% python3 -q
>>> import numpy as np
>>> from numpy import linalg as LA
>>> np.set_printoptions(precision=2, suppress=True, linewidth=100)
>>> feats = np.load("test10.npy")
>>> feats
array([[ 0, -2,  2,  0],
       [ 2,  0,  3,  4],
       [-2, -3,  0,  0],
       [ 0, -4,  0,  0]])
>>> # antisymmetric, zero diagonal
>>> def softmax(z):
...     e = np.exp(z - z.max(axis=-1, keepdims=True))
...     return e / e.sum(axis=-1, keepdims=True)
... 
>>> print(np.round(softmax(10 * feats[0]), 2) + 0)
[0. 0. 1. 0.]
>>> softmax(feats[0] + 2)
array([0.1 , 0.01, 0.78, 0.1 ])
>>> softmax(feats).sum(axis=1)
array([1., 1., 1., 1.])
>>> S = feats @ feats.T / np.sqrt(4)
>>> np.round(softmax(S), 2) + 0
array([[0.37, 0.13, 0.13, 0.37],
       [0.  , 1.  , 0.  , 0.  ],
       [0.02, 0.  , 0.61, 0.37],
       [0.02, 0.  , 0.12, 0.87]])
>>> softmax(S).round(6).argmax(axis=1)
array([0, 1, 2, 3])
>>> softmax(S)[0] @ feats
array([ 0.  , -2.6 ,  1.13,  0.54])
>>> print(np.round(softmax(S + np.triu(np.full(S.shape, -np.inf), 1)), 2) + 0)
[[1.   0.   0.   0.  ]
 [0.   1.   0.   0.  ]
 [0.03 0.   0.97 0.  ]
 [0.02 0.   0.12 0.87]]
>>> data = np.load("arr.npy")
>>> print(data)
[[ 2  0  0]
 [ 1  1  0]
 [-2 -2 -1]]
>>> M2 = np.array([[4, 4], [4, 2]])
>>> W2 = np.kron(M2, data)
>>> W2
array([[ 8,  0,  0,  8,  0,  0],
       [ 4,  4,  0,  4,  4,  0],
       [-8, -8, -4, -8, -8, -4],
       [ 8,  0,  0,  4,  0,  0],
       [ 4,  4,  0,  2,  2,  0],
       [-8, -8, -4, -4, -4, -2]])
>>> print(round(LA.norm(W2, 2), 2), round(float(LA.norm(M2, 2) * LA.norm(data, 2)), 2))
25.71 25.71
>>> LA.matrix_rank(W2)
np.int64(6)
>>> print(W2.mean(axis=0))
[ 1.33 -1.33 -1.33  1.   -1.   -1.  ]
>>> print(np.abs(W2).max())
8
>>> print(W2.shape)
(6, 6)
>>> W2 - W2[0]
array([[  0,   0,   0,   0,   0,   0],
       [ -4,   4,   0,  -4,   4,   0],
       [-16,  -8,  -4, -16,  -8,  -4],
       [  0,   0,   0,  -4,   0,   0],
       [ -4,   4,   0,  -6,   2,   0],
       [-16,  -8,  -4, -12,  -4,  -2]])
>>> print(np.sort(LA.eigvals(data)))
[-1.  1.  2.]
>>> [int(LA.matrix_rank(LA.matrix_power(data, p))) for p in range(1, 4)]
[3, 3, 3]
>>> LA.matrix_rank(data - data[0, 0] * np.eye(3))
np.int64(2)
>>> np.prod(np.diag(data)), np.round(LA.det(data), 2)
(np.int64(-2), np.float64(-2.0))
>>> J = np.diag(3 * np.array([2, 8, 7, 2])) + np.array([[-7, 1, -7, 7], [0, -2, 7, -2], [3, 3, 3, 7], [8, -6, 7, 8]])
>>> J
array([[-1,  1, -7,  7],
       [ 0, 22,  7, -2],
       [ 3,  3, 24,  7],
       [ 8, -6,  7, 14]])
>>> f, r1 = J[3], J[2]
>>> f @ f
np.int64(345)
>>> f @ r1
np.int64(272)
>>> p = (f @ r1) / (f @ f) * f
>>> round(float(LA.norm(f + r1) ** 2 + LA.norm(f - r1) ** 2), 2)
1976.0
>>> print(LA.matrix_rank(np.outer(f, r1)))
1
>>> r1 - p
array([-3.31,  7.73, 18.48, -4.04])
>>> M2 = J[0, 0] * J[1:] - np.outer(J[1:, 0], J[0])
>>> M2
array([[  0, -22,  -7,   2],
       [  0,  -6,  -3, -28],
       [  0,  -2,  49, -70]])
>>> np.flatnonzero(~M2.round(6).any(axis=1))
array([], dtype=int64)
>>> print(LA.matrix_rank(M2), LA.matrix_rank(J))
3 4
>>> M2 = np.array([[2, 1], [-1, 0], [2, -1], [2, 2]])
>>> M2.T @ J.T
array([[ -3, -12,  65,  64],
       [ 20, -11,  -7,  29]])
>>> LA.matrix_rank(J @ M2)
np.int64(2)
>>> np.einsum("ik,kj->ji", J, M2)
array([[ -3, -12,  65,  64],
       [ 20, -11,  -7,  29]])
>>> print(np.vstack([J, M2.T]).shape)
(6, 4)
>>> x0 = np.array([1, 1, 0, -3])
>>> target = J @ x0
>>> target
array([-21,  28, -15, -40])
>>> np.round(LA.solve(J, -1 * target), 2) + 0
array([-1., -1.,  0.,  3.])
>>> LA.solve(J, target + J[:, 2])
array([ 1.,  1.,  1., -3.])
>>> LA.solve(J, J[:, 3])
array([0., 0., 0., 1.])
>>> W0 = np.loadtxt("w.csv", delimiter=",")
>>> W0
array([[ 0.49, -0.86, -0.17],
       [-0.86, -0.43, -0.29],
       [-0.17, -0.29,  0.94]])
>>> # symmetric, so the eigenvalues are real
>>> LA.norm(W0, axis=0)
array([1., 1., 1.])
>>> print(round(LA.norm(W0, 1), 2), np.round(LA.norm(W0, np.inf), 2))
1.57 1.57
>>> LA.norm(W0, axis=1)
array([1., 1., 1.])
>>> round(float(LA.norm(W0[1], 1)), 2), np.round(LA.norm(W0[1], np.inf), 2)
(1.57, np.float64(0.86))
>>> round(LA.norm(W0, "nuc"), 2)
np.float64(3.0)
>>> w, evecs = LA.eigh(W0)
>>> print(LA.svd(W0, compute_uv=False))
[1. 1. 1.]
>>> np.unique(w.round(6) + 0, return_counts=True)[1]
array([1, 2])
>>> LA.eigvalsh(W0 @ W0)
array([1., 1., 1.])
>>> round(w.sum(), 2), np.trace(W0)
(np.float64(1.0), np.float64(1.0))
>>> np.round(evecs.T @ W0 @ evecs, 2) + 0
array([[-1.,  0.,  0.],
       [ 0.,  1.,  0.],
       [ 0.,  0.,  1.]])
>>> evecs @ np.diag(w) @ evecs.T
array([[ 0.49, -0.86, -0.17],
       [-0.86, -0.43, -0.29],
       [-0.17, -0.29,  0.94]])
>>> np.round(evecs.T @ evecs, 2) + 0
array([[1., 0., 0.],
       [0., 1., 0.],
       [0., 0., 1.]])
>>> (w > 1e-8).sum(), (w < -1e-8).sum()
(np.int64(2), np.int64(1))
>>> hat = np.triu(np.array([[0, 0, 2], [2, 1, 2], [1, 0, 3]]), 1) + np.eye(3)
>>> M2 = hat @ W0 @ LA.inv(hat)
>>> hat @ W0 - W0 @ hat
array([[-0.34, -0.57,  2.63],
       [-0.34, -0.57,  4.46],
       [ 0.  ,  0.  ,  0.91]])
